% ipython --no-banner

In [1]: import numpy as np

In [2]: import numpy.linalg as la

In [3]: np.set_printoptions(precision=3, suppress=True, linewidth=140, legacy="1.25")

In [4]: rnd = lambda a: np.round(a, 3) + 0

In [5]: feats = np.loadtxt("data.csv", delimiter=",")

In [6]: feats
Out[6]: 
array([[  4.,  -2., -10.,   6.],
       [  2.,  -1.,  -5.,   3.],
       [  6.,  -3., -15.,   9.]])

In [7]: rnd(la.norm(feats, 2) / la.norm(feats))
Out[7]: 1.0

In [8]: la.cond(feats) > 100
Out[8]: True

In [9]: np.allclose(feats[:-1].T @ la.lstsq(feats[:-1].T, feats[-1])[0], feats[-1])
Out[9]: True

In [10]: la.inv(feats)
LinAlgError: Last 2 dimensions of the array must be square


In [11]: np.abs(np.diag(la.qr(feats)[1])) > 1e-9
Out[11]: array([ True, False, False])

In [12]: np.unique(feats.round(6), axis=0).shape
Out[12]: (3, 4)

In [13]: u = np.array([3, 2, 1])

In [14]: np.correlate(feats[1], feats[2], "full")
Out[14]: array([ 18., -39., -36., 117., -36., -39.,  18.])

In [15]: np.cross(feats[1, :3], feats[2, :3])
Out[15]: array([0., 0., 0.])

In [16]: np.convolve(feats[1], u)
Out[16]: array([  6.,   1., -15.,  -2.,   1.,   3.])

In [17]: np.array([np.convolve(row, u, "same") for row in feats])
Out[17]: 
array([[  2., -30.,  -4.,   2.],
       [  1., -15.,  -2.,   1.],
       [  3., -45.,  -6.,   3.]])

In [18]: X = np.load("x.npy")

In [19]: X
Out[19]: 
array([[9, 6, 6],
       [6, 4, 4],
       [6, 4, 4]])

In [20]: u, v = X[1], X[2]

In [21]: u @ v
Out[21]: 68

In [22]: u @ u
Out[22]: 68

In [23]: pr = (u @ v) / (u @ u) * u

In [24]: np.outer(u, v)
Out[24]: 
array([[36, 24, 24],
       [24, 16, 16],
       [24, 16, 16]])

In [25]: (v - pr) @ u
Out[25]: 0.0

In [26]: v - pr
Out[26]: array([0., 0., 0.])

In [27]: rnd(la.norm(u + v) ** 2 + la.norm(u - v) ** 2)
Out[27]: 272.0

In [28]: left, sv, vt = la.svd(X)

In [29]: evecs = vt[:(sv > 1e-8).sum()]

In [30]: rng = np.random.default_rng(914)

In [31]: x = X[2] + -2 * X[1] + rng.integers(2) * np.eye(3)[1]

In [32]: x
Out[32]: array([-6., -3., -4.])

In [33]: rnd(evecs.T @ evecs)
Out[33]: 
array([[0.529, 0.353, 0.353],
       [0.353, 0.235, 0.235],
       [0.353, 0.235, 0.235]])

In [34]: np.allclose(evecs.T @ evecs @ x, x)
Out[34]: False

In [35]: rnd(np.diag(evecs.T @ evecs))
Out[35]: array([0.529, 0.235, 0.235])

In [36]: la.matrix_rank(np.vstack([X, x]))
Out[36]: 2

In [37]: rnd(la.norm(x - evecs.T @ evecs @ x))
Out[37]: 0.874

In [38]: vals, evecs = la.eigh(X)

In [39]: x = np.array([4, 1, 4])

In [40]: x @ X @ x
Out[40]: 484

In [41]: np.abs(X).sum(axis=1).max(), rnd(np.abs(vals).max())
Out[41]: (21, 17.0)

In [42]: rnd(la.eigvalsh(X[1:, 1:]))
Out[42]: array([0., 8.])

In [43]: rnd(evecs * np.maximum(vals, 0) @ evecs.T)
Out[43]: 
array([[9., 6., 6.],
       [6., 4., 4.],
       [6., 4., 4.]])

In [44]: rnd(x @ X @ x / (x @ x)), rnd(vals[0]), rnd(vals[-1])
Out[44]: (14.667, 0.0, 17.0)

In [45]: rnd(evecs * np.abs(vals) @ evecs.T)
Out[45]: 
array([[9., 6., 6.],
       [6., 4., 4.],
       [6., 4., 4.]])

In [46]: W0 = np.array([[-7.0, 6.0, -4.0, -5.0],
    ...:     [-5.0, 4.0, -4.0, -5.0],
    ...:     [10.0, -2.0, 11.0, 10.0],
    ...:     [-6.0, -4.0, -10.0, -8.0]])

In [47]: (W0 + W0.T) / 2
Out[47]: 
array([[-7. ,  0.5,  3. , -5.5],
       [ 0.5,  4. , -3. , -4.5],
       [ 3. , -3. , 11. ,  0. ],
       [-5.5, -4.5,  0. , -8. ]])

In [48]: rnd(la.matrix_power(W0, 3))
Out[48]: 
array([[-43.,  54., -16., -35.],
       [-35.,  46., -16., -35.],
       [ 70., -38.,  59.,  70.],
       [-54., -16., -70., -62.]])

In [49]: W0 @ W0
Out[49]: 
array([[  9.,  10.,  10.,   5.],
       [  5.,  14.,  10.,   5.],
       [-10., -10., -11., -10.],
       [ 10.,   0.,  10.,  14.]])

In [50]: rnd(np.sort(np.abs(la.eigvals(W0))))
Out[50]: array([2., 2., 3., 3.])

In [51]: rnd(la.det(W0))
Out[51]: 36.0

In [52]: assert W0 == W0.T
ValueError: The truth value of an array with more than one element is ambiguous. Use a.any() or a.all()


In [53]: P = np.triu(np.array([[2, 2, 1, 1], [1, 1, 2, 0], [1, 0, 2, 0], [2, 0, 1, 2]]), 1) + np.eye(4)

In [54]: A2 = P @ W0 @ la.inv(P)

In [55]: la.matrix_rank(A2)
Out[55]: 4

In [56]: rnd(la.det(A2))
Out[56]: 36.0

In [57]: P @ W0 - W0 @ P
Out[57]: 
array([[ -6.,  16., -12.,  -1.],
       [ 20.,   6.,  19.,  25.],
       [  0., -20.,  -6., -10.],
       [  0.,  12.,  14.,   6.]])

In [58]: u = np.array([-2, -1, 2, 1])

In [59]: A2 = W0 + np.outer(u, np.eye(4)[0])

In [60]: A2
Out[60]: 
array([[ -9.,   6.,  -4.,  -5.],
       [ -6.,   4.,  -4.,  -5.],
       [ 12.,  -2.,  11.,  10.],
       [ -5.,  -4., -10.,  -8.]])

In [61]: la.matrix_rank(A2 - W0)
Out[61]: 1

In [62]: la.matrix_rank(la.inv(A2) - la.inv(W0), tol=1e-8)
Out[62]: 1

In [63]: def softmax(z):
    ...:     e = np.exp(z - z.max(axis=-1, keepdims=True))
    ...:     return e / e.sum(axis=-1, keepdims=True)
    ...: 

In [64]: rnd(softmax(A2[0]))
Out[64]: array([0., 1., 0., 0.])

In [65]: rnd(softmax(A2[0] + -1))
Out[65]: array([0., 1., 0., 0.])

In [66]: S = A2 @ A2.T / np.sqrt(4)

In [67]: softmax(S).round(6).argmax(axis=1)
Out[67]: array([0, 0, 2, 3])

In [68]: rnd(softmax(S)[0] @ A2)
Out[68]: array([-9.,  6., -4., -5.])

In [69]: rnd(softmax(S))
Out[69]: 
array([[1., 0., 0., 0.],
       [1., 0., 0., 0.],
       [0., 0., 1., 0.],
       [0., 0., 0., 1.]])

In [70]: rnd(softmax(S + np.triu(np.full(S.shape, -np.inf), 1)))
Out[70]: 
array([[1., 0., 0., 0.],
       [1., 0., 0., 0.],
       [0., 0., 1., 0.],
       [0., 0., 0., 1.]])

In [71]: E = np.load("dump.npy")

In [72]: E
Out[72]: 
array([[ 1.29 , -0.45 , -2.918],
       [ 1.337, -1.146, -1.11 ],
       [-1.445, -1.959, -0.054],
       [-3.761,  2.421, -1.613]])

In [73]: u = np.array([2, 0, 0])

In [74]: rnd(np.correlate(E[2], E[0], "full"))
Out[74]: array([ 4.217,  6.367, -0.825, -2.503, -0.07 ])

In [75]: np.convolve(E[2], u)
Out[75]: array([-2.89 , -3.918, -0.108,  0.   ,  0.   ])

In [76]: rnd(np.cross(E[2, :3], E[0, :3]))
Out[76]: array([ 5.692, -4.286,  3.177])

In [77]: P = E @ la.solve(E.T @ E, E.T)

In [78]: rnd(np.trace(P))
Out[78]: 3.0

In [79]: rnd(P)
Out[79]: 
array([[ 0.806,  0.38 , -0.063,  0.092],
       [ 0.38 ,  0.259,  0.123, -0.181],
       [-0.063,  0.123,  0.98 ,  0.03 ],
       [ 0.092, -0.181,  0.03 ,  0.956]])

In [80]: rnd(np.diag(P))
Out[80]: array([0.806, 0.259, 0.98 , 0.956])

In [81]: la.matrix_rank(np.eye(4) - P)
Out[81]: 1

In [82]: rnd((np.eye(4) - P) @ E)
Out[82]: 
array([[0., 0., 0.],
       [0., 0., 0.],
       [0., 0., 0.],
       [0., 0., 0.]])

In [83]: la.matrix_rank(E)
Out[83]: 3

In [84]: rnd(la.norm(E))
Out[84]: 6.577

In [85]: E[:, 3]
IndexError: index 3 is out of bounds for axis 1 with size 3


In [86]: rnd(la.svd(E, compute_uv=False))
Out[86]: array([5.  , 3.5 , 2.45])

In [87]: np.unravel_index(np.abs(E).argmax(), E.shape)
Out[87]: (3, 0)

In [88]: E.shape
Out[88]: (4, 3)
